% ipython --no-banner

In [1]: import numpy as np

In [2]: import numpy.linalg as la

In [3]: np.set_printoptions(precision=2, suppress=True, linewidth=140, floatmode="fixed")

In [4]: def rd(a):
   ...:     return np.round(a, 2) + 0
   ...: 

In [5]: F = np.load("layer19.npy")

In [6]: print(F)
[[2 3 1]
 [0 3 5]
 [4 3 1]
 [1 0 5]]

In [7]: M2 = F / np.sqrt((F ** 2).mean(axis=1, keepdims=True))

In [8]: print(rd(M2[0]))
[0.93 1.39 0.46]

In [9]: print(la.matrix_rank(F - F.mean(axis=1, keepdims=True)))
2

In [10]: print(rd(F - F.mean(axis=1, keepdims=True)))
[[ 0.00  1.00 -1.00]
 [-2.67  0.33  2.33]
 [ 1.33  0.33 -1.67]
 [-1.00 -2.00  3.00]]

In [11]: x = np.array([-4, 0, -4])

In [12]: print((F @ x).argmax())
0

In [13]: print(np.einsum("ij,j->i", F, x))
[-12 -20 -20 -24]

In [14]: print(F @ np.ones(3))
[6.00 8.00 8.00 6.00]

In [15]: print(F @ np.eye(3)[0])
[2.00 0.00 4.00 1.00]

In [16]: print((F * x).sum(axis=1))
[-12 -20 -20 -24]

In [17]: print(F @ x)
[-12 -20 -20 -24]

In [18]: Q = F.astype(float).copy()

In [19]: for j in range(3):
    ...:     Q[:, j] -= Q[:, :j] @ (Q[:, :j].T @ Q[:, j])
    ...:     Q[:, j] /= la.norm(Q[:, j])
    ...: 

In [20]: print(rd(Q.T @ Q))
[[1.00 0.00 0.00]
 [0.00 1.00 0.00]
 [0.00 0.00 1.00]]
